$ python -q
>>> import numpy as np
>>> from numpy import linalg as LA
>>> np.set_printoptions(suppress=True, linewidth=100)
>>> arr = np.load("out2.npy")
>>> print(arr)
[[ 0.  2.  2.  1. -2.  2.  0.  3.]
 [ 2.  3.  4.  2. -4.  4.  0.  6.]
 [ 2.  4.  3.  2. -4.  4.  0.  6.]
 [ 1.  2.  2.  0. -2.  2.  0.  3.]
 [-2. -4. -4. -2.  3. -4.  0. -6.]
 [ 2.  4.  4.  2. -4.  3.  0.  6.]
 [ 0.  0.  0.  0.  0.  0. -1.  0.]
 [ 3.  6.  6.  3. -6.  6.  0.  8.]]
>>> u = np.array([-5, -1, -5, 3, 0, -2, -3, 0])
>>> other = arr + np.outer(u, np.eye(8)[0])
>>> print(LA.matrix_rank(other - arr))
1
>>> print(LA.matrix_rank(arr, rtol=0.1))
1
>>> print([round(float(x), 2) for x in LA.svd(arr, compute_uv=False)[:3]])
[26.0, 1.0, 1.0]
>>> print(LA.cond(arr) > 100)
False
>>> print(round(np.log10(LA.cond(arr))))
1
>>> U, sigma, VT = LA.svd(arr)
>>> print(np.argmax(sigma[:-1] / (sigma[1:] + 1e-6)) + 1)
1
>>> other = U[:, :1] @ np.diag(sigma[:1]) @ VT[:1]
>>> print(LA.matrix_rank(other))
1
>>> print(other.round(2))
[[ 0.96  1.93  1.93  0.96 -1.93  1.93  0.    2.89]
 [ 1.93  3.85  3.85  1.93 -3.85  3.85  0.    5.78]
 [ 1.93  3.85  3.85  1.93 -3.85  3.85  0.    5.78]
 [ 0.96  1.93  1.93  0.96 -1.93  1.93  0.    2.89]
 [-1.93 -3.85 -3.85 -1.93  3.85 -3.85  0.   -5.78]
 [ 1.93  3.85  3.85  1.93 -3.85  3.85  0.    5.78]
 [ 0.    0.    0.    0.    0.    0.    0.    0.  ]
 [ 2.89  5.78  5.78  2.89 -5.78  5.78  0.    8.67]]
>>> def softmax(z):
...     e = np.exp(z - z.max(axis=-1, keepdims=True))
...     return e / e.sum(axis=-1, keepdims=True)
... 
>>> print(np.round(softmax(arr).sum(axis=1), 2))
[1. 1. 1. 1. 1. 1. 1. 1.]
>>> print(np.round(softmax(10 * arr[5]), 2) + 0)
[0. 0. 0. 0. 0. 0. 0. 1.]
>>> S = arr @ arr.T / np.sqrt(8)
>>> print(np.round(softmax(S + np.triu(np.full(S.shape, -np.inf), 1)), 2) + 0)
[[1.   0.   0.   0.   0.   0.   0.   0.  ]
 [0.   1.   0.   0.   0.   0.   0.   0.  ]
 [0.   0.41 0.59 0.   0.   0.   0.   0.  ]
 [0.   0.5  0.5  0.   0.   0.   0.   0.  ]
 [0.   0.   0.   0.   1.   0.   0.   0.  ]
 [0.   0.29 0.29 0.   0.   0.42 0.   0.  ]
 [0.13 0.13 0.13 0.13 0.13 0.13 0.19 0.  ]
 [0.   0.   0.   0.   0.   0.   0.   1.  ]]
>>> print(softmax(S).round(6).argmax(axis=1))
[7 7 7 7 4 7 6 7]
>>> print(np.round(softmax(S), 2) + 0)
[[0.   0.   0.   0.   0.   0.   0.   1.  ]
 [0.   0.   0.   0.   0.   0.   0.   1.  ]
 [0.   0.   0.   0.   0.   0.   0.   1.  ]
 [0.   0.   0.   0.   0.   0.   0.   1.  ]
 [0.   0.   0.   0.   1.   0.   0.   0.  ]
 [0.   0.   0.   0.   0.   0.   0.   1.  ]
 [0.12 0.12 0.12 0.12 0.12 0.12 0.17 0.12]
 [0.   0.   0.   0.   0.   0.   0.   1.  ]]
>>> print(np.round(LA.eigvalsh(arr).min(), 2))
-1.0
>>> print(np.all(LA.eigvalsh(arr) > 0))
False
>>> feats = np.load("test10.npy")
>>> print(feats.round(2))
[[-2.08  1.17 -1.82]
 [-2.02  1.62 -1.51]
 [-1.97  0.13 -2.26]
 [ 1.02  1.79  2.18]
 [-0.77 -2.06 -2.04]
 [ 2.04 -0.48  2.15]
 [ 0.42 -2.79 -1.02]
 [-1.17 -1.6  -2.25]
 [ 0.39  2.4   1.76]
 [ 2.02 -0.38  2.18]
 [ 1.3   1.41  2.31]
 [ 1.63 -2.45  0.58]
 [-0.54 -2.27 -1.88]
 [ 1.51  1.06  2.36]
 [ 2.07 -0.78  2.02]
 [-2.06  1.44 -1.64]
 [-2.    1.71 -1.43]
 [ 1.05  1.76  2.19]
 [ 1.14  1.64  2.24]]
>>> d = LA.norm(feats[:, None] - feats[None], axis=-1)
>>> print(np.unravel_index(d.round(6).argmax(), d.shape))
(np.int64(7), np.int64(18))
>>> print(d.mean(axis=1).argmax())
6
>>> print((d + 1e9 * np.eye(19)).round(6).argmin(axis=1))
[15 16  0 17 12  9 12  4  3  5 18  6  4 10  5  1  1  3 17]
>>> print(d.shape)
(19, 19)
>>> r = LA.matrix_rank(feats)
>>> print(r)
2
>>> N = LA.svd(feats)[2][r:].T
>>> print(N.shape)
(3, 1)
>>> print([int(LA.matrix_rank(feats[:, :j + 1])) for j in range(3)])
[1, 2, 2]
>>> print(np.round(feats @ N, 2) + 0)
[[0.]
 [0.]
 [0.]
 [0.]
 [0.]
 [0.]
 [0.]
 [0.]
 [0.]
 [0.]
 [0.]
 [0.]
 [0.]
 [0.]
 [0.]
 [0.]
 [0.]
 [0.]
 [0.]]
>>> print([int(LA.matrix_rank(np.delete(feats, i, axis=0))) for i in range(19)])
[2, 2, 2, 2, 2, 2, 2, 2, 2, 2, 2, 2, 2, 2, 2, 2, 2, 2, 2]
>>> Ac = feats - feats.mean(axis=0)
>>> U, sigma, VT = LA.svd(Ac, full_matrices=False)
>>> print((np.sign(U[:, 0]) == np.sign(U[0, 0])).astype(int))
[1 1 1 0 1 0 1 1 0 0 0 0 1 0 0 1 1 0 0]
>>> print(sigma.round(2) + 0)
[10.61  7.53  0.  ]
>>> print(np.round(VT[0] * np.sign(VT[0, np.abs(VT[0]).argmax()]), 2))
[0.57 0.22 0.79]
>>> print(np.round(Ac.mean(axis=0), 2) + 0)
[0. 0. 0.]
>>> print(np.abs(VT[0]).argmax())
2
>>> print(np.round((sigma ** 2).sum() ** 2 / (sigma ** 4).sum(), 2))
1.8
>>> print(np.round(sigma ** 2 / (sigma ** 2).sum(), 2) + 0)
[0.67 0.33 0.  ]
>>> print(LA.matrix_rank(Ac))
2
